$ python -q
>>> import numpy as np
>>> from numpy import linalg as LA
>>> np.set_printoptions(precision=3, suppress=True, linewidth=200, sign=" ")
>>> mat = np.loadtxt("block13.csv", delimiter=",")
>>> mat
array([[ 3.999,  4.029,  3.   , -0.03 ],
       [ 4.01 ,  3.992,  2.961, -0.013],
       [ 3.995,  4.005,  3.026,  0.006],
       [ 4.034,  4.005,  3.025,  0.033],
       [ 3.971,  3.997,  2.999, -0.014],
       [ 3.97 ,  3.989,  3.017, -0.02 ],
       [ 3.964,  3.99 ,  3.015,  0.016],
       [ 3.021,  2.994,  4.006,  0.997],
       [ 2.993,  2.989,  3.992,  0.996],
       [ 3.018,  3.027,  3.991,  0.982],
       [ 2.986,  2.968,  3.994,  1.057],
       [ 2.997,  2.966,  3.966,  0.97 ],
       [ 3.036,  2.99 ,  4.011,  1.008],
       [ 2.994,  2.995,  3.97 ,  0.982],
       [ 0.979,  3.965,  0.012,  1.011],
       [ 0.998,  3.993,  0.008,  0.996],
       [ 1.007,  4.012, -0.043,  0.985],
       [ 0.994,  4.004,  0.008,  1.008],
       [ 0.99 ,  3.966, -0.018,  1.033],
       [ 0.987,  4.049,  0.012,  1.034],
       [ 0.988,  4.023,  0.011,  0.996]])
>>> d = LA.norm(mat[:, None] - mat[None], axis=-1)
>>> (d + 1e9 * np.eye(21)).round(6).argmin(axis=1)
array([  4,   4,   6,   2,   5,   4,   4,  12,  13,   7,   8,  13,   7,   8,  15,  17,  15,  15,  14,  20,  17])
>>> np.flatnonzero(d[1] < d.mean() / 2)
array([ 0,  1,  2,  3,  4,  5,  6])
>>> np.unravel_index(d.round(6).argmax(), d.shape)
(np.int64(12), np.int64(16))
>>> Xs = (mat - mat.mean(axis=0)) / mat.std(axis=0)
>>> np.argwhere(np.abs(Xs) > 2)
array([], shape=(0, 2), dtype=int64)
>>> coef = LA.lstsq(np.delete(Xs, 2, axis=1), Xs[:, 2])[0]
>>> np.abs(coef).argmax()
np.int64(0)
>>> round(1 - np.var(Xs[:, 2] - np.delete(Xs, 2, axis=1) @ coef), 3)
np.float64(0.999)
>>> Q, r_ = LA.qr(mat)
>>> np.round(Q.T @ Q, 3) + 0
array([[ 1.,  0.,  0.,  0.],
       [ 0.,  1.,  0.,  0.],
       [ 0.,  0.,  1.,  0.],
       [ 0.,  0.,  0.,  1.]])
>>> np.abs(np.diag(r_))
array([ 13.48 ,   7.813,   3.634,   0.128])
>>> round(float(abs(r_[0, 0])), 3), np.round(LA.norm(mat[:, 0]), 3)
(13.48, np.float64(13.48))
>>> Xs = mat - mat.mean(axis=0)
>>> evecs = LA.svd(Xs)[2][:3]
>>> B = Xs - Xs @ evecs.T @ evecs
>>> round(float(LA.norm(B) / LA.norm(Xs)), 3)
0.008
>>> (Xs @ evecs.T).std(axis=0)
array([ 2.06 ,  0.807,  0.021])
>>> rng = np.random.default_rng(36)
>>> idx = rng.integers(0, 2, 4)
>>> feats = np.array([[-3, 2, -1, 1], [0, -1, -1, 1], [-3, -3, -1, 2], [1, -2, 1, 3]]) * (idx[:, None] == idx)
>>> feats
array([[-3,  2, -1,  1],
       [ 0, -1, -1,  1],
       [-3, -3, -1,  2],
       [ 1, -2,  1,  3]])
>>> f, r1 = feats[1], feats[2]
>>> f @ r1
np.int64(6)
>>> p = (f @ r1) / (f @ f) * f
>>> np.outer(f, r1)
array([[ 0,  0,  0,  0],
       [ 3,  3,  1, -2],
       [ 3,  3,  1, -2],
       [-3, -3, -1,  2]])
>>> round(LA.norm(f + r1) ** 2 + LA.norm(f - r1) ** 2, 3)
np.float64(52.0)
>>> feats - feats[0]
array([[ 0,  0,  0,  0],
       [ 3, -3,  0,  0],
       [ 0, -5,  0,  1],
       [ 4, -4,  2,  2]])
>>> np.count_nonzero(feats)
np.int64(15)
>>> feats.mean(axis=0)
array([-1.25, -1.  , -0.5 ,  1.75])
>>> W = np.array([[-2, 1, -1], [4, -5, 5], [-3, 3, -5], [1, -3, -5]])
>>> coef = np.array([-6, 1, 4])
>>> act = np.maximum(feats @ W + coef, 0)
>>> (act > 0).astype(int)
array([[ 1,  0,  1],
       [ 0,  0,  0],
       [ 0,  1,  0],
       [ 0,  1,  0]])
>>> cent = np.array([[2, 5, -2], [5, 4, 5], [-2, -1, 4]])
>>> (act @ cent).round(6).argmax(axis=1)
array([ 2,  0,  0,  0])
>>> B = feats ** -1
Traceback (most recent call last):
  File "<python-input-41>", line 1, in <module>
    B = feats ** -1
        ~~~~~~^^~~~
ValueError: Integers to negative integer powers are not allowed.
>>> B = LA.inv(feats)
>>> (np.abs(B) > 1e-9).astype(int)
array([[ 1,  1,  1,  1],
       [ 1,  1,  1,  1],
       [ 1,  1,  1,  1],
       [ 1,  1,  1,  1]])
>>> round(LA.slogdet(feats)[0], 3)
np.float64(1.0)
>>> np.round(feats @ B, 3) + 0
array([[ 1.,  0.,  0.,  0.],
       [ 0.,  1.,  0.,  0.],
       [ 0.,  0.,  1.,  0.],
       [ 0.,  0.,  0.,  1.]])
>>> np.round(LA.cond(feats), 3)
np.float64(5.411)
>>> idx = rng.permutation(4)
>>> B = feats[:, idx] * rng.choice([-1, 1], 4)
>>> B
array([[ 3,  1,  2,  1],
       [ 0,  1, -1,  1],
       [ 3,  2, -3,  1],
       [-1,  3, -2, -1]])
>>> U, _, Vh = LA.svd(feats.T @ B)
>>> idx
array([ 0,  3,  1,  2])
>>> np.round(LA.lstsq(feats, B)[0], 3) + 0
array([[-1.,  0.,  0.,  0.],
       [ 0.,  0.,  1.,  0.],
       [ 0.,  0.,  0., -1.],
       [ 0.,  1.,  0.,  0.]])
>>> np.round(U @ Vh, 3) + 0
array([[-1.,  0.,  0.,  0.],
       [ 0.,  0.,  1.,  0.],
       [ 0.,  0.,  0., -1.],
       [ 0.,  1.,  0.,  0.]])
>>> J = np.load("a.npy")
>>> J
array([[ 7., -1.,  0.],
       [-1.,  4., -1.],
       [ 0., -1.,  5.]])
>>> vals, evecs = LA.eig(J)
>>> np.sort(LA.eigvals(J @ J))
array([ 10.153,  29.928,  53.919])
>>> np.round(np.prod(vals), 3)
np.float64(128.0)
>>> np.round(J @ evecs[:, 0] - vals[0] * evecs[:, 0], 3) + 0
array([ 0.,  0.,  0.])
>>> K = np.array([[0, -1, 3, 3], [0, 0, 1, 2], [0, 0, 0, 1], [0, 0, 0, 0]])
>>> idx = rng.permutation(4)
>>> idx
array([ 1,  2,  3,  0])
>>> B = K[idx][:, idx]
>>> np.sort(np.abs(LA.eigvals(B)))
array([ 0.,  0.,  0.,  0.])
>>> np.diag(B)
array([ 0,  0,  0,  0])
>>> B
array([[ 0,  1,  2,  0],
       [ 0,  0,  1,  0],
       [ 0,  0,  0,  0],
       [-1,  3,  3,  0]])
>>> np.prod(np.diag(K)), round(LA.det(K), 3)
(np.int64(0), np.float64(0.0))
>>> [int(LA.matrix_rank(LA.matrix_power(K, p))) for p in range(1, 5)]
[3, 2, 1, 0]
>>> LA.matrix_power(K - np.diag(np.diag(K)), 4)
array([[ 0,  0,  0,  0],
       [ 0,  0,  0,  0],
       [ 0,  0,  0,  0],
       [ 0,  0,  0,  0]])
>>> U, sigma, Vh = LA.svd(K, full_matrices=False)
>>> np.round(Vh @ Vh.T, 3) + 0
array([[ 1.,  0.,  0.,  0.],
       [ 0.,  1.,  0.,  0.],
       [ 0.,  0.,  1.,  0.],
       [ 0.,  0.,  0.,  1.]])
>>> np.abs(U[:, 0]).round(6).argmax()
np.int64(0)
>>> np.round(U.T @ U, 3) + 0
array([[ 1.,  0.,  0.,  0.],
       [ 0.,  1.,  0.,  0.],
       [ 0.,  0.,  1.,  0.],
       [ 0.,  0.,  0.,  1.]])
>>> sigma
array([ 4.895,  1.   ,  0.204,  0.   ])
>>> np.allclose(U * sigma @ Vh, K)
True
>>> np.abs(Vh[0])
array([ 0.   ,  0.181,  0.632,  0.753])
>>> np.abs(np.diag(LA.qr(K)[1])) > 1e-9
array([False, False, False, False])
>>> np.unique(K.round(6), axis=0).shape
(4, 4)
>>> np.round(np.trace(LA.pinv(K) @ K), 3)
np.float64(3.0)
>>> LA.cond(K) > 100
np.True_
>>> LA.matrix_rank(K, rtol=0.1)
np.int64(2)
>>> round(LA.norm(K, 2) / LA.norm(K), 3)
np.float64(0.979)
>>> A = np.load("layer1.npy")
>>> A
array([[ 0,  1, -2,  0],
       [ 0,  0, -2, -1],
       [ 0,  0,  0, -2],
       [ 0,  0,  0,  0]])
>>> U, sigma, Vh = LA.svd(A)
>>> evecs = Vh[:(sigma > 1e-8).sum()]
>>> vec = A[3] + 3 * A[0] + rng.integers(2) * np.eye(4)[0]
>>> vec
array([ 0.,  3., -6.,  0.])
>>> np.allclose(evecs.T @ evecs @ vec, vec)
True
>>> round(LA.norm(vec - evecs.T @ evecs @ vec), 3)
np.float64(0.0)
>>> LA.matrix_rank(np.vstack([A, vec]))
np.int64(3)
>>> B = A + rng.integers(-2, 3, (4, 3)) @ rng.integers(-2, 3, (3, 4))
>>> B
array([[ 5,  2, -1,  1],
       [-2,  2,  3,  4],
       [ 0,  2,  5,  3],
       [-5, -1, -2, -2]])
>>> np.round(LA.svd(B - A, compute_uv=False), 3) + 0
array([ 10.988,   7.293,   0.297,   0.   ])
>>> B - A
array([[ 5,  1,  1,  1],
       [-2,  2,  5,  5],
       [ 0,  2,  5,  5],
       [-5, -1, -2, -2]])
>>> LA.matrix_rank(B - A, tol=1e-8)
np.int64(3)
>>> np.poly(B)
array([   1.,  -10.,   34.,  -27., -121.])
>>> round(float(LA.det(B.T)), 3)
-121.0
>>> np.einsum("ii->", B)
np.int64(10)
>>> np.kron(np.eye(2, dtype=int), B)
array([[ 5,  2, -1,  1,  0,  0,  0,  0],
       [-2,  2,  3,  4,  0,  0,  0,  0],
       [ 0,  2,  5,  3,  0,  0,  0,  0],
       [-5, -1, -2, -2,  0,  0,  0,  0],
       [ 0,  0,  0,  0,  5,  2, -1,  1],
       [ 0,  0,  0,  0, -2,  2,  3,  4],
       [ 0,  0,  0,  0,  0,  2,  5,  3],
       [ 0,  0,  0,  0, -5, -1, -2, -2]])
>>> round(LA.det(B[::-1]), 3)
np.float64(-121.0)
>>> Q, _ = LA.qr(np.array([[-1.5, 0.4], [-1.0, 0.7]]))
>>> data = Q[:, :2]
>>> data
array([[-0.832, -0.555],
       [-0.555,  0.832]])
>>> # keeps lengths
>>> vec = np.array([-3, 9])
>>> round(float(LA.det(data)), 3)
-1.0
>>> LA.inv(data)
array([[-0.832, -0.555],
       [-0.555,  0.832]])
>>> np.abs(LA.eigvals(data))
array([ 1.,  1.])
